>>> import numpy as np
>>> from numpy import linalg as LA
>>> np.set_printoptions(precision=1, suppress=True, linewidth=160)
>>> J = np.diag(20 * np.array([5, -1, -3, 2])) + np.array([[1, 0, 1, 2], [1, 1, 0, 1], [2, 3, 3, 3], [2, 3, 2, 1]])
>>> J
array([[101,   0,   1,   2],
       [  1, -19,   0,   1],
       [  2,   3, -57,   3],
       [  2,   3,   2,  41]])
>>> rng = np.random.default_rng(3436)
>>> idx = rng.permutation(4)
>>> idx
array([1, 0, 3, 2])
>>> B = J[idx][:, idx]
>>> np.sort(np.abs(LA.eigvals(B)))
array([ 19.1,  41. ,  57.1, 101.1])
>>> np.allclose(B, J)
False
>>> Q, V = LA.qr(J[:, :1])[0], LA.qr(J[:, 1:])[0]
>>> sig = LA.svd(Q.T @ V, compute_uv=False)
>>> print(sig)
[0.1]
>>> (sig > 0.9).sum()
np.int64(0)
>>> round(LA.norm(Q @ Q.T - V @ V.T, 2), 1)
np.float64(1.0)
>>> w, V = LA.eig(J)
>>> np.round(np.sort(LA.eigvals(LA.inv(J))), 1) + 0
array([-0.1,  0. ,  0. ,  0. ])
>>> np.sort(LA.eigvals(J.T))
array([-57.1, -19.1,  41. , 101.1])
>>> B = LA.inv(J)
>>> np.round(LA.inv(B), 1) + 0
array([[101.,   0.,   1.,   2.],
       [  1., -19.,   0.,   1.],
       [  2.,   3., -57.,   3.],
       [  2.,   3.,   2.,  41.]])
>>> np.round(J @ B, 1) + 0
array([[1., 0., 0., 0.],
       [0., 1., 0., 0.],
       [0., 0., 1., 0.],
       [0., 0., 0., 1.]])
>>> B = np.array([[1, 1], [1, -1]])
>>> W0 = np.kron(B, np.kron(B, B))[rng.permutation(8)][:3]
>>> print(W0)
[[ 1  1 -1 -1  1  1 -1 -1]
 [ 1  1  1  1 -1 -1 -1 -1]
 [ 1 -1 -1  1  1 -1 -1  1]]
>>> LA.matrix_rank(W0)
np.int64(3)
>>> W0.mean(axis=0)
array([ 1. ,  0.3, -0.3,  0.3,  0.3, -0.3, -1. , -0.3])
>>> print(LA.svd(W0, compute_uv=False))
[2.8 2.8 2.8]
>>> np.unravel_index(np.abs(W0).argmax(), W0.shape)
(np.int64(0), np.int64(0))
>>> B = W0 / np.sqrt((W0 ** 2).mean(axis=1, keepdims=True))
>>> print(B[2])
[ 1. -1. -1.  1.  1. -1. -1.  1.]
>>> LA.norm(B, axis=1)
array([2.8, 2.8, 2.8])
>>> print(W0 - W0.mean(axis=1, keepdims=True))
[[ 1.  1. -1. -1.  1.  1. -1. -1.]
 [ 1.  1.  1.  1. -1. -1. -1. -1.]
 [ 1. -1. -1.  1.  1. -1. -1.  1.]]
>>> def softmax(z):
...     e = np.exp(z - z.max(axis=-1, keepdims=True))
...     return e / e.sum(axis=-1, keepdims=True)
... 
>>> np.round(softmax(W0[1] + 2), 1) + 0
array([0.2, 0.2, 0.2, 0.2, 0. , 0. , 0. , 0. ])
>>> softmax(W0).sum(axis=1)
array([1., 1., 1.])
>>> np.round(softmax(W0[1]), 1) + 0
array([0.2, 0.2, 0.2, 0.2, 0. , 0. , 0. , 0. ])
>>> S = W0 @ W0.T / np.sqrt(8)
>>> softmax(S)[1] @ W0
array([ 1. ,  0.9,  0.8,  0.9, -0.8, -0.9, -1. , -0.9])
>>> print(softmax(S))
[[0.9 0.1 0.1]
 [0.1 0.9 0.1]
 [0.1 0.1 0.9]]
>>> softmax(S).round(6).argmax(axis=1)
array([0, 1, 2])
>>> r0 = np.array([0, 1, 4])
>>> np.polyval(r0, W0[1])
array([5, 5, 5, 5, 3, 3, 3, 3])
>>> np.convolve(W0[1], r0)
array([ 0,  1,  5,  5,  5,  3, -5, -5, -5, -4])
>>> np.correlate(W0[1], W0[0], "full")
array([-1, -2, -1,  0,  1,  2,  1,  0,  1,  2,  1,  0, -1, -2, -1])
>>> K = np.load("a.npy")
>>> K
array([[ 1, -1, -1,  1,  1, -1, -1,  1],
       [ 1, -1, -1,  1, -1,  1,  1, -1],
       [ 1,  1, -1, -1, -1, -1,  1,  1],
       [ 1,  1,  1,  1,  1,  1,  1,  1]])
>>> np.allclose(J @ J.T, J.T @ J)
False
>>> J @ J
array([[10207,     9,    48,   287],
       [   84,   364,     3,    24],
       [   97,  -219,  3257,   -41],
       [  291,    72,   -30,  1694]])
>>> feats = np.array([[5.2, 5.9, 9.1],
...     [-9.1, -7.9, 7.3],
...     [-0.4, 3.4, -1.2],
...     [-1.4, -2.9, 2.4],
...     [13.7, 3.7, 2.2],
...     [-5.4, 5.1, 5.8],
...     [0.6, -3.6, 3.1]])
>>> x0 = np.array([2, 5, 7])
>>> y = feats @ x0
>>> LA.solve(feats.T @ feats, feats.T @ y)
array([2., 5., 7.])
>>> y = y + 0.1 * rng.normal(size=7)
>>> y
array([103.6,  -6.8,   7.7,  -0.4,  61.3,  55.2,   5. ])
>>> coef, *_ = LA.lstsq(feats, y)
>>> coef.round()
array([2., 5., 7.])
>>> np.round(feats.T @ (y - feats @ coef), 1) + 0
array([0., 0., 0.])
>>> coef
array([2., 5., 7.])
>>> [round(float(LA.norm(LA.solve(feats.T @ feats + lam * np.eye(3), feats.T @ y))), 2) for lam in (0, 1, 10, 100)]
[8.83, 8.78, 8.42, 6.01]
>>> proj = feats @ LA.solve(feats.T @ feats, feats.T)
>>> np.round((np.eye(7) - proj) @ feats, 1) + 0
array([[0., 0., 0.],
       [0., 0., 0.],
       [0., 0., 0.],
       [0., 0., 0.],
       [0., 0., 0.],
       [0., 0., 0.],
       [0., 0., 0.]])
>>> print(np.round(LA.eigvalsh(proj), 1) + 0)
[0. 0. 0. 0. 1. 1. 1.]
>>> np.trace(proj)
np.float64(3.0)
>>> E = np.load("run0.npy")
>>> E
array([[ 1,  0, -2,  0],
       [ 0, -2,  0,  0],
       [-2,  0, -2,  0],
       [ 0,  0,  0, -2]])
>>> B = E / np.sqrt((E ** 2).mean(axis=1, keepdims=True))
>>> LA.matrix_rank(E - E.mean(axis=1, keepdims=True))
np.int64(3)
>>> r0 = np.array([-2, -8, 8, 4])
>>> B = E + np.outer(r0, np.eye(4)[2])
>>> B
array([[ 1.,  0., -4.,  0.],
       [ 0., -2., -8.,  0.],
       [-2.,  0.,  6.,  0.],
       [ 0.,  0.,  4., -2.]])
>>> np.round(LA.det(B) / LA.det(E), 1), np.round(1 + LA.solve(E, r0)[2], 1)
(np.float64(0.3), np.float64(0.3))
>>> Uu, sig, Vh = LA.svd(E, full_matrices=False)
>>> (sig > 1e-8).sum()
np.int64(4)
>>> Uu.shape, sig.shape, Vh.shape
((4, 4), (4,), (4, 4))
>>> np.cumsum(sig ** 2) / np.sum(sig ** 2)
array([0.4, 0.6, 0.8, 1. ])
>>> M = np.array([[5.5, -2.2, -0.2],
...     [5.2, -0.6, -6.5],
...     [0.5, -3.1, 0.7],
...     [3.1, -0.5, -1.0],
...     [-1.2, -0.2, -0.6],
...     [1.1, -0.7, 0.8],
...     [-0.6, 0.6, 0.1]])
>>> B = np.c_[M[:, :2] @ np.array([[3, 6], [3, 5]]), np.array([9, -2, 0, 7, 2, 1, 9])]
>>> B.round(1) + 0
array([[  9.9,  22. ,   9. ],
       [ 13.8,  28.2,  -2. ],
       [ -7.8, -12.5,   0. ],
       [  7.8,  16.1,   7. ],
       [ -4.2,  -8.2,   2. ],
       [  1.2,   3.1,   1. ],
       [  0. ,  -0.6,   9. ]])
>>> np.round(LA.lstsq(M, B[:, 0])[0], 1) + 0
array([3., 3., 0.])
>>> x0 = np.array([3, 3, 3])
>>> h = np.maximum(M @ x0, 0)
>>> np.tanh(M @ x0)
array([ 1. , -1. , -1. ,  1. , -1. ,  1. ,  0.3])
>>> M * (h > 1e-9)[:, None]
array([[ 5.5, -2.2, -0.2],
       [ 0. , -0. , -0. ],
       [ 0. , -0. ,  0. ],
       [ 3.1, -0.5, -1. ],
       [-0. , -0. , -0. ],
       [ 1.1, -0.7,  0.8],
       [-0.6,  0.6,  0.1]])
>>> M.T @ h
array([ 69.8, -25.2,  -3.8])
>>> np.flatnonzero(h > 1e-9)
array([0, 3, 5, 6])
>>> np.maximum(M @ (3 * x0), 0)
array([27.9,  0. ,  0. , 14.4,  0. , 10.8,  0.9])
>>> x0 = np.array([-1, 5, -3])
>>> y = M @ x0
>>> coef, lr = np.zeros(3), 1 / LA.norm(M, 2) ** 2
>>> for i in range(50):
...     coef -= lr * M.T @ (M @ coef - y)
...     if i % 10 == 0: print(i, round(LA.norm(M @ coef - y), 1))
... 
0 21.0
10 3.2
20 1.6
30 0.8
40 0.4
>>> round(float(LA.cond(M)), 1)
4.0
>>> A = np.loadtxt("block19.csv", delimiter=",")
>>> A
array([[1., 0., 0.],
       [0., 1., 0.],
       [0., 0., 1.]])
>>> (LA.matrix_power((A != 0) + (A.T != 0) + np.eye(3), 3) > 0).astype(int)
array([[1, 0, 0],
       [0, 1, 0],
       [0, 0, 1]])
>>> round(LA.det(A), 1)
np.float64(1.0)
>>> np.sort(LA.eigvals(A).real)
array([1., 1., 1.])
>>> print(np.flatnonzero(LA.matrix_power((A != 0) + (A.T != 0) + np.eye(3), 3)[0]))
[0]
>>> np.einsum("ii->", A)
np.float64(3.0)
>>> print(np.einsum("ij,ji->", A, A))
3.0
>>> print(np.round(LA.det(A.T), 1))
1.0
>>> np.round(LA.det(2 * A), 1), round(float(LA.det(A)), 1)
(np.float64(8.0), 1.0)
>>> x0 = np.array([2, 1, 0])
>>> h = np.maximum(A @ x0, 0)
>>> A * (h > 1e-9)[:, None]
array([[1., 0., 0.],
       [0., 1., 0.],
       [0., 0., 0.]])
>>> print(np.maximum(A @ (3 * x0), 0))
[6. 3. 0.]
>>> np.flatnonzero(h > 1e-9)
array([0, 1])
>>> A.T @ h
array([2., 1., 0.])
>>> np.tanh(A @ x0)
array([1. , 0.8, 0. ])
>>> data = np.load("m.npy")
>>> data
array([[-4,  4, -4,  4],
       [ 1, -1,  1, -1],
       [-4,  4, -4,  4],
       [ 1, -1,  1, -1]])
>>> data @ LA.pinv(data) @ data
array([[-4.,  4., -4.,  4.],
       [ 1., -1.,  1., -1.],
       [-4.,  4., -4.,  4.],
       [ 1., -1.,  1., -1.]])
>>> np.allclose(data[:-1].T @ LA.lstsq(data[:-1].T, data[-1])[0], data[-1])
True
>>> np.round(np.trace(LA.pinv(data) @ data), 1)
np.float64(1.0)
